% ipython --no-banner

In [1]: import numpy as np

In [2]: import numpy.linalg as la

In [3]: np.set_printoptions(precision=2, suppress=True, linewidth=140, floatmode="fixed")

In [4]: tidy = lambda a: np.round(a, 2) + 0

In [5]: E = np.load("arr.npy")

In [6]: E
Out[6]: 
array([[ 0,  0,  0,  0,  0,  0,  0,  0],
       [ 3,  0,  0,  0,  0,  0,  0,  0],
       [ 0, -2, -1,  0,  0,  0,  0,  0],
       [ 3, -1,  3,  3,  0,  0,  0,  0],
       [ 1, -3,  2,  2, -3,  0,  0,  0],
       [ 0,  2, -3,  0, -3,  3,  0,  0],
       [-1,  0,  2,  1, -2,  3,  1,  0],
       [ 2,  3, -1, -2, -3,  2,  3,  0]])

In [7]: left, sig, vt = la.svd(E)

In [8]: vecs = vt[:(sig > 1e-8).sum()]

In [9]: rng = np.random.default_rng(350)

In [10]: x0 = E[4] + 4 * E[5] + rng.integers(2) * np.eye(8)[2]

In [11]: x0
Out[11]: array([  1.00,   5.00, -10.00,   2.00, -15.00,  12.00,   0.00,   0.00])

In [12]: tidy(np.diag(vecs.T @ vecs))
Out[12]: array([1.00, 1.00, 1.00, 1.00, 1.00, 1.00, 1.00, 0.00])

In [13]: tidy(vecs.T @ vecs)
Out[13]: 
array([[1.00, 0.00, 0.00, 0.00, 0.00, 0.00, 0.00, 0.00],
       [0.00, 1.00, 0.00, 0.00, 0.00, 0.00, 0.00, 0.00],
       [0.00, 0.00, 1.00, 0.00, 0.00, 0.00, 0.00, 0.00],
       [0.00, 0.00, 0.00, 1.00, 0.00, 0.00, 0.00, 0.00],
       [0.00, 0.00, 0.00, 0.00, 1.00, 0.00, 0.00, 0.00],
       [0.00, 0.00, 0.00, 0.00, 0.00, 1.00, 0.00, 0.00],
       [0.00, 0.00, 0.00, 0.00, 0.00, 0.00, 1.00, 0.00],
       [0.00, 0.00, 0.00, 0.00, 0.00, 0.00, 0.00, 0.00]])

In [14]: la.matrix_rank(np.vstack([E, x0]))
Out[14]: np.int64(7)

In [15]: tidy(la.norm(x0 - vecs.T @ vecs @ x0))
Out[15]: np.float64(0.0)

In [16]: J = np.load("w.npy")

In [17]: J
Out[17]: 
array([[-0.80, -1.80,  0.00, -2.20,  0.50, -0.90,  0.40,  1.50],
       [ 0.80,  0.70,  0.10, -0.70,  0.50, -0.80, -1.30, -0.80],
       [ 1.70, -1.50,  0.50, -0.30,  0.90,  0.10,  0.30, -0.40],
       [ 0.00,  2.30, -0.30, -0.10, -0.20,  1.60,  0.00,  1.30],
       [-0.40,  0.20, -0.20, -1.20, -0.30,  1.20,  2.00,  0.50],
       [-0.30,  2.00,  0.20,  0.30, -0.30,  0.70,  0.60,  1.50],
       [ 2.00, -2.00, -2.00,  0.50, 10.00,  3.00,  2.50,  0.00],
       [-1.00,  0.20,  0.30,  0.60,  1.10,  0.60,  0.50, -1.60],
       [-1.40, -0.70, -1.90,  0.30,  0.80,  0.30,  0.50,  1.90],
       [-1.40, -0.70,  0.30,  0.70, -1.30, -1.60, -0.80, -1.80],
       [ 1.40, -1.80, -1.50,  1.70,  1.20,  0.50,  0.90,  0.00],
       [ 1.00, -0.20,  0.30,  1.60,  0.10, -0.20,  1.10, -1.00],
       [ 0.40, -0.50, -1.50, -0.60,  0.70, -1.10, -1.90, -1.00],
       [-1.80, -0.10,  1.00, -0.50, -0.60,  1.10, -1.00, -0.20]])

In [18]: # row 6 dominates

In [19]: C2 = J.T @ J

In [20]: (J @ J.T).shape
Out[20]: (14, 14)

In [21]: tidy(la.svd(J, compute_uv=False) ** 2)
Out[21]: array([143.02,  32.01,  20.57,  14.49,  12.06,  10.55,   3.32,   2.62])

In [22]: r = la.matrix_rank(E)

In [23]: r
Out[23]: np.int64(7)

In [24]: N = la.svd(E)[2][r:].T

In [25]: la.matrix_rank(E.T @ E), la.matrix_rank(E @ E.T)
Out[25]: (np.int64(7), np.int64(7))

In [26]: N[:, 0] / N[np.abs(N[:, 0]).round(6).argmax(), 0]
Out[26]: array([0.00, 0.00, 0.00, 0.00, 0.00, 0.00, 0.00, 1.00])

In [27]: [int(la.matrix_rank(np.delete(E, i, axis=0))) for i in range(8)]
Out[27]: [7, 6, 6, 6, 6, 6, 6, 6]

In [28]: np.allclose(E @ N, 0)
Out[28]: True

In [29]: [int(la.matrix_rank(E[:i])) for i in range(1, len(E) + 1)]
Out[29]: [0, 1, 2, 3, 4, 5, 6, 7]

In [30]: other = np.c_[J[:, :1] @ np.array([[-5]]), np.array([2, 1, 0, 2, 3, 3, 2, 3, 0, 3, 0, 2, 3, 0])]

In [31]: other
Out[31]: 
array([[  4.00,   2.00],
       [ -4.00,   1.00],
       [ -8.50,   0.00],
       [  0.00,   2.00],
       [  2.00,   3.00],
       [  1.50,   3.00],
       [-10.00,   2.00],
       [  5.00,   3.00],
       [  7.00,   0.00],
       [  7.00,   3.00],
       [ -7.00,   0.00],
       [ -5.00,   2.00],
       [ -2.00,   3.00],
       [  9.00,   0.00]])

In [32]: tidy(la.norm(other - J @ la.lstsq(J, other)[0], axis=0))
Out[32]: array([0.00, 5.87])

In [33]: left, sig, vt = la.svd(J, full_matrices=False)

In [34]: tidy(sig)
Out[34]: array([11.96,  5.66,  4.54,  3.81,  3.47,  3.25,  1.82,  1.62])

In [35]: left.shape, sig.shape, vt.shape
Out[35]: ((14, 8), (8,), (8, 8))

In [36]: tidy(left.T @ J @ vt.T)
Out[36]: 
array([[11.96,  0.00,  0.00,  0.00,  0.00,  0.00,  0.00,  0.00],
       [ 0.00,  5.66,  0.00,  0.00,  0.00,  0.00,  0.00,  0.00],
       [ 0.00,  0.00,  4.54,  0.00,  0.00,  0.00,  0.00,  0.00],
       [ 0.00,  0.00,  0.00,  3.81,  0.00,  0.00,  0.00,  0.00],
       [ 0.00,  0.00,  0.00,  0.00,  3.47,  0.00,  0.00,  0.00],
       [ 0.00,  0.00,  0.00,  0.00,  0.00,  3.25,  0.00,  0.00],
       [ 0.00,  0.00,  0.00,  0.00,  0.00,  0.00,  1.82,  0.00],
       [ 0.00,  0.00,  0.00,  0.00,  0.00,  0.00,  0.00,  1.62]])

In [37]: proj = J @ la.solve(J.T @ J, J.T)

In [38]: tidy(la.eigvalsh(proj))
Out[38]: array([0.00, 0.00, 0.00, 0.00, 0.00, 0.00, 1.00, 1.00, 1.00, 1.00, 1.00, 1.00, 1.00, 1.00])

In [39]: A = 0.2 ** np.abs(np.subtract.outer(np.arange(9), np.arange(9)))

In [40]: tidy(A)
Out[40]: 
array([[1.00, 0.20, 0.04, 0.01, 0.00, 0.00, 0.00, 0.00, 0.00],
       [0.20, 1.00, 0.20, 0.04, 0.01, 0.00, 0.00, 0.00, 0.00],
       [0.04, 0.20, 1.00, 0.20, 0.04, 0.01, 0.00, 0.00, 0.00],
       [0.01, 0.04, 0.20, 1.00, 0.20, 0.04, 0.01, 0.00, 0.00],
       [0.00, 0.01, 0.04, 0.20, 1.00, 0.20, 0.04, 0.01, 0.00],
       [0.00, 0.00, 0.01, 0.04, 0.20, 1.00, 0.20, 0.04, 0.01],
       [0.00, 0.00, 0.00, 0.01, 0.04, 0.20, 1.00, 0.20, 0.04],
       [0.00, 0.00, 0.00, 0.00, 0.01, 0.04, 0.20, 1.00, 0.20],
       [0.00, 0.00, 0.00, 0.00, 0.00, 0.01, 0.04, 0.20, 1.00]])

In [41]: # symmetric, so the eigenvalues are real

In [42]: lab = rng.permutation(9)

In [43]: lab
Out[43]: array([0, 3, 4, 1, 7, 2, 5, 6, 8])

In [44]: other = A[lab][:, lab]

In [45]: np.trace(other)
Out[45]: np.float64(9.0)

In [46]: np.diag(other)
Out[46]: array([1.00, 1.00, 1.00, 1.00, 1.00, 1.00, 1.00, 1.00, 1.00])

In [47]: tidy(np.sort(np.abs(la.eigvals(other))))
Out[47]: array([0.68, 0.71, 0.76, 0.83, 0.94, 1.07, 1.21, 1.35, 1.46])

In [48]: x0 = np.array([0, 8, 2, 4, 1, 6, 0, 6, 3])

In [49]: y = A @ x0

In [50]: beta, lr = np.zeros(9), 1 / la.norm(A, 2) ** 2

In [51]: for i in range(10):
    ...:     beta -= lr * A.T @ (A @ beta - y)
    ...:     if i % 2 == 0: print(i, round(la.norm(A @ beta - y), 2))
    ...: 
0 4.37
2 2.37
4 1.4
6 0.84
8 0.51

In [52]: tidy(beta)
Out[52]: array([0.13, 7.78, 2.21, 3.81, 1.20, 5.76, 0.23, 5.83, 3.08])

In [53]: other = np.array([[1, 2, 3],
    ...:     [1, 3, 1],
    ...:     [0, 1, 3],
    ...:     [3, 2, 0],
    ...:     [0, 1, 2],
    ...:     [1, 3, 0],
    ...:     [0, 0, 1],
    ...:     [1, 2, 1],
    ...:     [0, 2, 0]])

In [54]: tidy(np.einsum("ij->j", A))
Out[54]: array([1.25, 1.45, 1.49, 1.50, 1.50, 1.50, 1.49, 1.45, 1.25])

In [55]: np.vstack([A, other.T]).shape
Out[55]: (12, 9)

In [56]: tidy(np.einsum("ij,ij->i", A, A))
Out[56]: array([1.04, 1.08, 1.08, 1.08, 1.08, 1.08, 1.08, 1.08, 1.04])

In [57]: left, sig, vt = la.svd(A, full_matrices=False)

In [58]: tidy(np.sqrt((sig ** 2).sum())), tidy(la.norm(A))
Out[58]: (np.float64(3.11), np.float64(3.11))

In [59]: tidy(np.cumsum(sig ** 2) / np.sum(sig ** 2))
Out[59]: array([0.22, 0.41, 0.56, 0.68, 0.77, 0.84, 0.90, 0.95, 1.00])

In [60]: np.allclose(left * sig @ vt, A)
Out[60]: True

In [61]: C2 = A.T @ A

In [62]: tidy(np.diag(C2))
Out[62]: array([1.04, 1.08, 1.08, 1.08, 1.08, 1.08, 1.08, 1.08, 1.04])

In [63]: tidy(la.eigvalsh(C2)[::-1])
Out[63]: array([2.13, 1.83, 1.46, 1.13, 0.88, 0.70, 0.58, 0.50, 0.46])

In [64]: tidy(np.trace(C2)), tidy((A ** 2).sum())
Out[64]: (np.float64(9.66), np.float64(9.66))

In [65]: la.matrix_rank(C2)
Out[65]: np.int64(9)

In [66]: tidy(la.svd(A, compute_uv=False) ** 2)
Out[66]: array([2.13, 1.83, 1.46, 1.13, 0.88, 0.70, 0.58, 0.50, 0.46])

In [67]: F = np.load("x.npy")

In [68]: F
Out[68]: 
array([[ 0.70, -0.10,  0.20],
       [-1.30, -0.80, -0.20],
       [-0.30, -0.60,  1.20],
       [ 1.10,  1.90,  0.70],
       [ 1.20, -0.40,  2.70],
       [-0.30,  1.60,  1.40],
       [-1.23, -0.81, -0.13]])

In [69]: q, vecs = la.qr(F[:, :1])[0], la.qr(F[:, 1:])[0]

In [70]: sig = la.svd(q.T @ vecs, compute_uv=False)

In [71]: (sig > 0.9).sum()
Out[71]: np.int64(0)

In [72]: tidy(la.norm(q @ q.T - vecs @ vecs.T, 2))
Out[72]: np.float64(1.0)

In [73]: x0 = np.array([2, -1, -3])

In [74]: h = np.maximum(F @ x0, 0)

In [75]: np.flatnonzero(h > 1e-9)
Out[75]: array([0])

In [76]: tidy(h)
Out[76]: array([0.90, 0.00, 0.00, 0.00, 0.00, 0.00, 0.00])

In [77]: tidy(np.maximum(F @ x0, 0) - np.maximum(-F @ x0, 0))
Out[77]: array([ 0.90, -1.20, -3.60, -1.80, -5.30, -6.40, -1.26])

In [78]: X = np.loadtxt("sample8.csv", delimiter=",")

In [79]: X
Out[79]: 
array([[ 2.00, -1.00,  0.00,  0.00,  2.00,  1.00,  0.00,  0.00,  0.00],
       [-1.00,  1.00, -2.00,  2.00,  2.00,  2.00,  0.00,  0.00,  0.00],
       [-2.00, -1.00,  1.00, -2.00,  1.00, -1.00,  0.00,  0.00,  0.00],
       [ 2.00,  1.00,  0.00, -2.00, -2.00,  2.00,  0.00,  0.00,  0.00],
       [-1.00, -1.00,  1.00,  0.00, -1.00,  1.00,  0.00,  0.00,  0.00],
       [-1.00,  1.00, -1.00,  1.00, -2.00, -1.00,  0.00,  0.00,  0.00],
       [ 0.00,  0.00,  0.00,  0.00,  0.00,  0.00,  0.00,  3.00,  2.00],
       [ 0.00,  0.00,  0.00,  0.00,  0.00,  0.00, -3.00,  2.00,  2.00],
       [ 0.00,  0.00,  0.00,  0.00,  0.00,  0.00,  3.00, -2.00,  2.00]])

In [80]: x0 = np.array([3, 3, 1, 1, 3, 1, 0, 3, 1])

In [81]: y = X @ x0

In [82]: beta, lr = np.zeros(9), 1 / la.norm(X, 2) ** 2

In [83]: for i in range(30):
    ...:     beta -= lr * X.T @ (X @ beta - y)
    ...:     if i % 5 == 0: print(i, round(la.norm(X @ beta - y), 2))
    ...: 
0 7.74
5 2.46
10 1.69
15 1.4
20 1.28
25 1.22

In [84]: tidy(beta)
Out[84]: array([ 3.02,  1.16, -1.06,  0.49,  2.48,  0.91, -0.03,  2.96,  1.03])
